% python3 -q
>>> import numpy as np
>>> import numpy.linalg as la
>>> np.set_printoptions(precision=3, suppress=True, linewidth=100)
>>> rnd = lambda a: np.round(a, 3) + 0
>>> rng = np.random.default_rng(5583)
>>> idx = rng.integers(0, 3, 4)
>>> K = np.triu((idx[:, None] == idx) & (rng.random((4, 4)) < 0.8), 1).astype(int)
>>> K += K.T
>>> K
array([[0, 0, 0, 0],
       [0, 0, 0, 1],
       [0, 0, 0, 0],
       [0, 1, 0, 0]])
>>> # rank 2
>>> B = np.array([[3, 3, 2], [1, 0, 3]])
>>> C = np.kron(B, K)
>>> print(la.matrix_rank(C))
4
>>> np.all(la.eigvalsh(K) > 0)
np.False_
>>> rnd(la.eigvalsh(K).min())
np.float64(-1.0)
>>> rnd(la.norm(K[3] - K[1]))
np.float64(1.414)
>>> K[3] @ K[1]
np.int64(0)
>>> rnd(la.norm(K, axis=0))
array([0., 1., 0., 1.])
>>> print(rnd(la.norm(K) ** 2 / la.norm(K, 2) ** 2))
2.0
>>> rnd(la.norm(K, 1)), rnd(la.norm(K, np.inf))
(np.float64(1.0), np.float64(1.0))
>>> rnd(la.norm(K, 2))
np.float64(1.0)
>>> r0 = np.array([1, 1, 2])
>>> np.cross(K[2, :3], K[1, :3])
array([0, 0, 0])
>>> print(np.array([np.convolve(row, r0, "same") for row in K]))
[[0 0 0 0]
 [0 0 1 1]
 [0 0 0 0]
 [1 1 2 0]]
>>> np.convolve(K[2], r0)
array([0, 0, 0, 0, 0, 0])
>>> w, evecs = la.eigh(K)
>>> w.sum(), np.trace(K)
(np.float64(0.0), np.int64(0))
>>> Q, _ = la.qr(np.array([[0.0, -0.3, -0.9, 0.1, -0.2, -0.7, 0.1, -0.7, 1.4],
...     [-0.2, -0.5, -0.8, 1.7, 0.0, 0.9, 1.0, -0.2, -0.5],
...     [-0.4, 0.4, -1.2, 1.0, 0.2, -0.8, 1.5, 0.0, -0.8],
...     [1.6, -1.9, -0.3, 0.0, 1.2, 0.0, 1.6, -0.9, 0.6],
...     [0.9, -2.2, 0.9, 0.7, -0.5, 1.9, 0.2, 0.0, -3.6],
...     [0.1, 1.2, -0.2, -0.9, 0.6, 0.6, 1.6, -0.6, 0.4],
...     [1.9, -0.1, 0.1, 1.0, 0.8, -1.1, 1.1, 0.3, 0.2],
...     [0.7, -0.3, 2.3, -1.2, 0.0, 0.6, 2.1, -2.1, -0.1],
...     [0.3, -0.6, -1.7, 0.5, 0.2, -2.4, 0.1, 0.2, 0.0]]))
>>> F = 3 * Q
>>> rnd(F)
array([[ 0.   , -0.343, -0.784, -0.626, -1.356, -0.491,  0.982,  1.845, -1.194],
       [ 0.215, -0.734, -0.623,  1.689,  1.039, -0.572,  0.711,  1.248,  1.305],
       [ 0.43 ,  0.131, -0.973,  0.82 ,  0.754,  0.556,  1.548, -1.233, -1.545],
       [-1.722, -0.867, -0.633, -1.188,  1.747, -0.012, -0.306,  0.299, -0.483],
       [-0.969, -1.78 ,  0.662,  0.575, -0.975, -1.26 ,  0.391, -1.191, -0.119],
       [-0.108,  1.452, -0.279, -0.899,  0.344, -2.029,  1.007, -0.543,  0.672],
       [-2.045,  1.433, -0.473,  1.361, -0.684,  0.207, -0.354,  0.158, -0.168],
       [-0.753,  0.227,  1.857, -0.311,  0.198,  1.043,  1.825,  0.448,  0.418],
       [-0.323, -0.441, -1.568, -0.763, -0.94 ,  1.134,  0.644, -0.698,  1.608]])
>>> print(rnd(la.pinv(K)))
[[0. 0. 0. 0.]
 [0. 0. 0. 1.]
 [0. 0. 0. 0.]
 [0. 1. 0. 0.]]
>>> print(rnd(la.norm(K, axis=0)))
[0. 1. 0. 1.]
>>> print(rnd(la.svd(K, compute_uv=False)))
[1. 1. 0. 0.]
>>> left, sv, Vh = la.svd(F, full_matrices=False)
>>> rnd(left.T @ F @ Vh.T)
array([[3., 0., 0., 0., 0., 0., 0., 0., 0.],
       [0., 3., 0., 0., 0., 0., 0., 0., 0.],
       [0., 0., 3., 0., 0., 0., 0., 0., 0.],
       [0., 0., 0., 3., 0., 0., 0., 0., 0.],
       [0., 0., 0., 0., 3., 0., 0., 0., 0.],
       [0., 0., 0., 0., 0., 3., 0., 0., 0.],
       [0., 0., 0., 0., 0., 0., 3., 0., 0.],
       [0., 0., 0., 0., 0., 0., 0., 3., 0.],
       [0., 0., 0., 0., 0., 0., 0., 0., 3.]])
>>> rnd(Vh @ Vh.T)
array([[1., 0., 0., 0., 0., 0., 0., 0., 0.],
       [0., 1., 0., 0., 0., 0., 0., 0., 0.],
       [0., 0., 1., 0., 0., 0., 0., 0., 0.],
       [0., 0., 0., 1., 0., 0., 0., 0., 0.],
       [0., 0., 0., 0., 1., 0., 0., 0., 0.],
       [0., 0., 0., 0., 0., 1., 0., 0., 0.],
       [0., 0., 0., 0., 0., 0., 1., 0., 0.],
       [0., 0., 0., 0., 0., 0., 0., 1., 0.],
       [0., 0., 0., 0., 0., 0., 0., 0., 1.]])
>>> rnd(sv / sv[0])
array([1., 1., 1., 1., 1., 1., 1., 1., 1.])
>>> rnd(np.cumsum(sv ** 2) / np.sum(sv ** 2))
array([0.111, 0.222, 0.333, 0.444, 0.556, 0.667, 0.778, 0.889, 1.   ])
>>> rnd(sv)
array([3., 3., 3., 3., 3., 3., 3., 3., 3.])
>>> rnd(left.T @ left)
array([[1., 0., 0., 0., 0., 0., 0., 0., 0.],
       [0., 1., 0., 0., 0., 0., 0., 0., 0.],
       [0., 0., 1., 0., 0., 0., 0., 0., 0.],
       [0., 0., 0., 1., 0., 0., 0., 0., 0.],
       [0., 0., 0., 0., 1., 0., 0., 0., 0.],
       [0., 0., 0., 0., 0., 1., 0., 0., 0.],
       [0., 0., 0., 0., 0., 0., 1., 0., 0.],
       [0., 0., 0., 0., 0., 0., 0., 1., 0.],
       [0., 0., 0., 0., 0., 0., 0., 0., 1.]])
>>> B = F / la.norm(F, axis=1, keepdims=True)
>>> G = B @ B.T
>>> rnd(G)
array([[1., 0., 0., 0., 0., 0., 0., 0., 0.],
       [0., 1., 0., 0., 0., 0., 0., 0., 0.],
       [0., 0., 1., 0., 0., 0., 0., 0., 0.],
       [0., 0., 0., 1., 0., 0., 0., 0., 0.],
       [0., 0., 0., 0., 1., 0., 0., 0., 0.],
       [0., 0., 0., 0., 0., 1., 0., 0., 0.],
       [0., 0., 0., 0., 0., 0., 1., 0., 0.],
       [0., 0., 0., 0., 0., 0., 0., 1., 0.],
       [0., 0., 0., 0., 0., 0., 0., 0., 1.]])
>>> (np.abs(G) > 0.9).astype(int)
array([[1, 0, 0, 0, 0, 0, 0, 0, 0],
       [0, 1, 0, 0, 0, 0, 0, 0, 0],
       [0, 0, 1, 0, 0, 0, 0, 0, 0],
       [0, 0, 0, 1, 0, 0, 0, 0, 0],
       [0, 0, 0, 0, 1, 0, 0, 0, 0],
       [0, 0, 0, 0, 0, 1, 0, 0, 0],
       [0, 0, 0, 0, 0, 0, 1, 0, 0],
       [0, 0, 0, 0, 0, 0, 0, 1, 0],
       [0, 0, 0, 0, 0, 0, 0, 0, 1]])
>>> rnd(G[7])
array([0., 0., 0., 0., 0., 0., 0., 1., 0.])
>>> np.degrees(np.arccos(np.clip(G[7, 8], -1, 1)))
np.float64(90.0)
>>> (G - 2 * np.eye(9)).round(6).argmax(axis=1)
array([1, 0, 0, 0, 0, 0, 0, 0, 0])
>>> idx = rng.permutation(9)
>>> idx
array([7, 1, 6, 3, 5, 4, 8, 2, 0])
>>> B = F[idx][:, idx]
>>> rnd(np.diag(B))
array([ 0.448, -0.734, -0.354, -1.188, -2.029, -0.975,  1.608, -0.973,  0.   ])
>>> rnd(np.sort(np.abs(la.eigvals(B))))
array([3., 3., 3., 3., 3., 3., 3., 3., 3.])
>>> rnd(np.trace(B))
np.float64(-4.198)
>>> rnd(la.det(B)), rnd(la.det(F[idx]))
(np.float64(19683.0), np.float64(-19683.0))
